% ipython --no-banner

In [1]: import numpy as np

In [2]: np.set_printoptions(precision=3, suppress=True, linewidth=120)

In [3]: X = np.load("out4.npy")

In [4]: print(X)
[[ -1  -3  -3]
 [  2  -3  -5]
 [  1  -4  -3]
 [  3  -6  -6]
 [  5  -8  -5]
 [  3 -10  -3]
 [  5 -12   0]
 [  2 -11   3]
 [  0 -13   0]
 [  1 -11   2]
 [  3 -13   0]
 [  2 -14   1]
 [ -1 -17   3]
 [  2 -17   4]
 [  2 -15   1]
 [ -1 -17   0]
 [ -2 -17   2]
 [ -4 -20   1]
 [ -3 -20   0]
 [ -5 -20   0]
 [ -3 -22   0]]

In [5]: O, R = np.linalg.qr(X)

In [6]: print(R)
[[12.845  4.282 -4.126]
 [ 0.    64.813 -1.502]
 [ 0.     0.    11.778]]

In [7]: print(np.abs(np.diag(R)))
[12.845 64.813 11.778]

In [8]: print(np.allclose(R.T @ R, X.T @ X))
True

In [9]: print(round(np.trace(O @ O.T), 3))
3.0

In [10]: print(round(float(abs(R[0, 0])), 3), np.round(np.linalg.norm(X[:, 0]), 3))
12.845 12.845

In [11]: print(np.round(O.T @ O, 3) + 0)
[[1. 0. 0.]
 [0. 1. 0.]
 [0. 0. 1.]]

In [12]: print(np.round(np.linalg.det(2 * R), 3), np.round(np.linalg.det(R), 3))
78444.287 9805.536

In [13]: print(round(float(np.linalg.det(R.T)), 3))
9805.536

In [14]: print(round(float(np.einsum("ij,ji->", R, R)), 3))
4504.387

In [15]: print(np.round(np.linalg.det(R[::-1]), 3))
-9805.536

In [16]: print(round(np.linalg.eigvals(R).sum().real, 3))
89.436

In [17]: z = X[:, 2] > np.median(X[:, 2])

In [18]: f = X[z].mean(axis=0) - X[~z].mean(axis=0)

In [19]: print(f)
[-0.442 -3.635  4.048]

In [20]: print(((X - X.mean(axis=0)) @ f > 0).astype(int))
[0 0 0 0 0 0 0 1 1 1 1 1 1 1 1 1 1 1 1 1 1]

In [21]: print(round((((X - X.mean(axis=0)) @ f > 0) == z).mean(), 3))
0.714

In [22]: A = np.load("m.npy")

In [23]: print(A)
[[5 4 5 1]
 [4 4 4 0]
 [5 4 5 1]
 [1 0 1 1]]

In [24]: # columns 0 and 2 are equal

In [25]: rank = np.linalg.matrix_rank(A)

In [26]: print(rank)
2

In [27]: null = np.linalg.svd(A)[2][rank:].T

In [28]: print(np.round(A @ null, 3) + 0)
[[0. 0.]
 [0. 0.]
 [0. 0.]
 [0. 0.]]

In [29]: print([int(np.linalg.matrix_rank(A[:i])) for i in range(1, len(A) + 1)])
[1, 2, 2, 2]

In [30]: print(np.linalg.matrix_rank(A.T @ A), np.linalg.matrix_rank(A @ A.T))
2 2

In [31]: rng = np.random.default_rng(59)

In [32]: z = rng.permutation(4)

In [33]: print(z)
[2 3 0 1]

In [34]: A2 = A[z][:, z]

In [35]: print(np.round(np.sort(np.abs(np.linalg.eigvals(A2))), 3) + 0)
[ 0.     0.     1.479 13.521]

In [36]: print(A2)
[[5 1 5 4]
 [1 1 1 0]
 [5 1 5 4]
 [4 0 4 4]]

In [37]: print(np.trace(A2))
15

In [38]: C2 = np.cov(X, rowvar=False)

In [39]: print(round(float(np.corrcoef(X[:, 2], X[:, 0])[0, 1]), 3))
-0.311

In [40]: print(np.polyfit(X[:, 2], X[:, 0], 1))
[-0.315  0.404]

In [41]: print(np.argwhere(np.triu(np.abs(np.corrcoef(X.T)) > 0.8, 1)))
[]

In [42]: print(C2.shape)
(3, 3)
